$ python -q
>>> import numpy as np
>>> import numpy.linalg as la
>>> np.set_printoptions(suppress=True, linewidth=100)
>>> feats = np.array([[11.0, 1.14, 4.94],
...     [3.22, 0.91, 0.94],
...     [7.02, 2.91, 1.87],
...     [3.06, 2.93, -0.08]])
>>> hat = feats @ la.solve(feats.T @ feats, feats.T)
>>> np.round((np.eye(4) - hat) @ feats, 2) + 0
array([[0., 0., 0.],
       [0., 0., 0.],
       [0., 0., 0.],
       [0., 0., 0.]])
>>> print(hat.round(2))
[[ 0.94 -0.07  0.18 -0.13]
 [-0.07  0.93  0.2  -0.15]
 [ 0.18  0.2   0.45  0.42]
 [-0.13 -0.15  0.42  0.68]]
>>> other = np.array([[1, 4], [3, 5]])
>>> W2 = np.kron(other, feats)
>>> print(W2.shape)
(8, 6)
>>> vec = np.array([3, 3, 3])
>>> rhs = feats @ vec
>>> c, lr = np.zeros(3), 1 / la.norm(feats, 2) ** 2
>>> for i in range(10):
...     c -= lr * feats.T @ (feats @ c - rhs)
...     if i % 2 == 0: print(i, round(la.norm(feats @ c - rhs), 2))
... 
0 3.3
2 2.98
4 2.7
6 2.44
8 2.2
>>> np.round(la.cond(feats), 2)
np.float64(106.75)
>>> c.round(2)
array([4.03, 1.32, 1.29])
>>> W0 = np.loadtxt("data.csv", delimiter=",")
>>> W0
array([[ -0.24,  -2.92,  -1.96],
       [  4.04,  -8.8 ,  -9.75],
       [  2.64,  -7.02,  -7.58],
       [ -0.68,  -3.78,  -0.73],
       [  0.29,   3.24,   0.02],
       [  1.27,   3.47,  -0.68],
       [  0.93,  -2.1 ,  -1.64],
       [ -0.03, -10.34,  -5.51],
       [  1.07,  -3.07,  -2.97],
       [  1.53,  -9.84,  -5.84],
       [  0.11,  -6.84,  -3.02],
       [ -0.38,   0.53,  -0.28],
       [  1.54,  -7.79,  -5.3 ],
       [  0.97,   5.08,   1.52],
       [  2.39,  -6.46,  -6.06],
       [  2.12, -11.52,  -6.66],
       [  0.2 ,   3.21,   1.08],
       [ -1.82,  -1.84,   0.91],
       [ -3.03,   8.81,   7.25],
       [  0.  ,   3.23,   0.73],
       [ -0.87,   3.16,   2.3 ],
       [  1.57,  -6.92,  -4.8 ],
       [ -0.85,   3.06,   2.66],
       [ -1.68,   8.21,   6.33],
       [ -0.03,   3.46,   1.18],
       [  0.67,   5.52,   1.61],
       [  0.23,  -2.01,  -1.64]])
>>> vec = np.array([-3, -5, -2])
>>> rhs = W0 @ vec
>>> print(np.round(la.solve(W0.T @ W0, W0.T @ rhs), 2))
[-3. -5. -2.]
>>> rng = np.random.default_rng(716768)
>>> rhs = rhs + 0.3 * rng.normal(size=27)
>>> rhs.round(2)
array([ 19.01,  51.31,  42.12,  22.5 , -17.63, -20.21,  11.62,  62.74,  17.57,  56.55,  40.2 ,
        -1.18,  44.83, -31.44,  37.34,  64.31, -18.94,  12.66, -49.76, -17.25, -17.82,  39.94,
       -18.19, -48.71, -19.23, -32.99,  13.42])
>>> c, *_ = la.lstsq(W0, rhs)
>>> print(round(la.norm(rhs - W0 @ c), 2))
1.56
>>> c.round(2)
array([-2.84, -5.07, -1.86])
